% ipython --no-banner

In [1]: import numpy as np

In [2]: from numpy import linalg as LA

In [3]: np.set_printoptions(suppress=True, linewidth=120)

In [4]: K = np.loadtxt("a.csv", delimiter=",")

In [5]: K
Out[5]: 
array([[-1.,  1.,  1.,  0.,  2.,  0.],
       [ 1., -1.,  1.,  1.,  0.,  2.],
       [ 1.,  1., -1.,  1.,  1.,  0.],
       [ 0.,  1.,  1., -1.,  1.,  1.],
       [ 2.,  0.,  1.,  1., -1.,  1.],
       [ 0.,  2.,  0.,  1.,  1., -1.]])

In [6]: f = np.array([4, 2, 4, 5, 1, 1])

In [7]: out = K + np.outer(f, np.eye(6)[1])

In [8]: LA.matrix_rank(LA.inv(out) - LA.inv(K), tol=1e-8)
Out[8]: np.int64(1)

In [9]: out
Out[9]: 
array([[-1.,  5.,  1.,  0.,  2.,  0.],
       [ 1.,  1.,  1.,  1.,  0.,  2.],
       [ 1.,  5., -1.,  1.,  1.,  0.],
       [ 0.,  6.,  1., -1.,  1.,  1.],
       [ 2.,  1.,  1.,  1., -1.,  1.],
       [ 0.,  3.,  0.,  1.,  1., -1.]])

In [10]: LA.matrix_rank(out - K)
Out[10]: np.int64(1)

In [11]: x0 = np.array([1, 2, 1, 5, 3, 1])

In [12]: target = K @ x0

In [13]: target
Out[13]: array([ 8.,  7., 10.,  2.,  6., 11.])

In [14]: np.round(LA.solve(K, target + K[:, 2]), 2)
Out[14]: array([1., 2., 2., 5., 3., 1.])

In [15]: np.round(LA.solve(K, K[:, 3]), 2) + 0
Out[15]: array([0., 0., 0., 1., 0., 0.])

In [16]: np.round(LA.solve(K, target), 2)
Out[16]: array([1., 2., 1., 5., 3., 1.])

In [17]: out = LA.inv(K)

In [18]: out.round(2)
Out[18]: 
array([[ 0.88, -0.94,  0.71, -0.29,  1.06, -1.12],
       [-0.94,  0.47, -0.35,  0.65, -0.53,  1.06],
       [ 0.71, -0.35, -0.24, -0.24,  0.65, -0.29],
       [-0.29,  0.65, -0.24, -0.24, -0.35,  0.71],
       [ 1.06, -0.53,  0.65, -0.35,  0.47, -0.94],
       [-1.12,  1.06, -0.29,  0.71, -0.94,  0.88]])

In [19]: np.round(LA.inv(out), 2) + 0
Out[19]: 
array([[-1.,  1.,  1.,  0.,  2.,  0.],
       [ 1., -1.,  1.,  1.,  0.,  2.],
       [ 1.,  1., -1.,  1.,  1.,  0.],
       [ 0.,  1.,  1., -1.,  1.,  1.],
       [ 2.,  0.,  1.,  1., -1.,  1.],
       [ 0.,  2.,  0.,  1.,  1., -1.]])

In [20]: round(float(LA.det(K) * LA.det(out)), 2)
Out[20]: 1.0

In [21]: round(float(LA.cond(K)), 2)
Out[21]: 16.79

In [22]: np.round(K @ out, 2) + 0
Out[22]: 
array([[1., 0., 0., 0., 0., 0.],
       [0., 1., 0., 0., 0., 0.],
       [0., 0., 1., 0., 0., 0.],
       [0., 0., 0., 1., 0., 0.],
       [0., 0., 0., 0., 1., 0.],
       [0., 0., 0., 0., 0., 1.]])

In [23]: (np.abs(out) > 1e-9).astype(int)
Out[23]: 
array([[1, 1, 1, 1, 1, 1],
       [1, 1, 1, 1, 1, 1],
       [1, 1, 1, 1, 1, 1],
       [1, 1, 1, 1, 1, 1],
       [1, 1, 1, 1, 1, 1],
       [1, 1, 1, 1, 1, 1]])

In [24]: np.allclose(out, K.T)
Out[24]: False

In [25]: np.round(LA.slogdet(K)[0], 2)
Out[25]: np.float64(1.0)

In [26]: X = np.loadtxt("arr.csv", delimiter=",")

In [27]: X
Out[27]: 
array([[ 1.33,  0.89,  0.3 , -0.78,  0.37,  0.25, -0.47],
       [ 1.06,  1.06,  0.64, -0.55,  0.28,  0.42, -0.49],
       [ 0.22,  1.3 ,  2.34,  0.43,  0.28,  1.66, -0.09],
       [-6.28, -2.34, -0.29,  7.46, -0.36,  1.44,  3.41],
       [-0.08,  0.1 ,  3.43, -1.3 , -0.28,  1.52, -0.23],
       [ 2.31, -0.67, -2.11, -2.91,  0.21, -1.73, -0.75]])

In [28]: # null space of dimension 3

In [29]: left, s, vt = LA.svd(X)

In [30]: s.round(2) + 0
Out[30]: array([11.55,  5.64,  2.08,  0.62,  0.  ,  0.  ])

In [31]: out = left[:, :4] @ np.diag(s[:4]) @ vt[:4]

In [32]: np.round(np.abs(X - out).max(), 2)
Out[32]: np.float64(0.0)
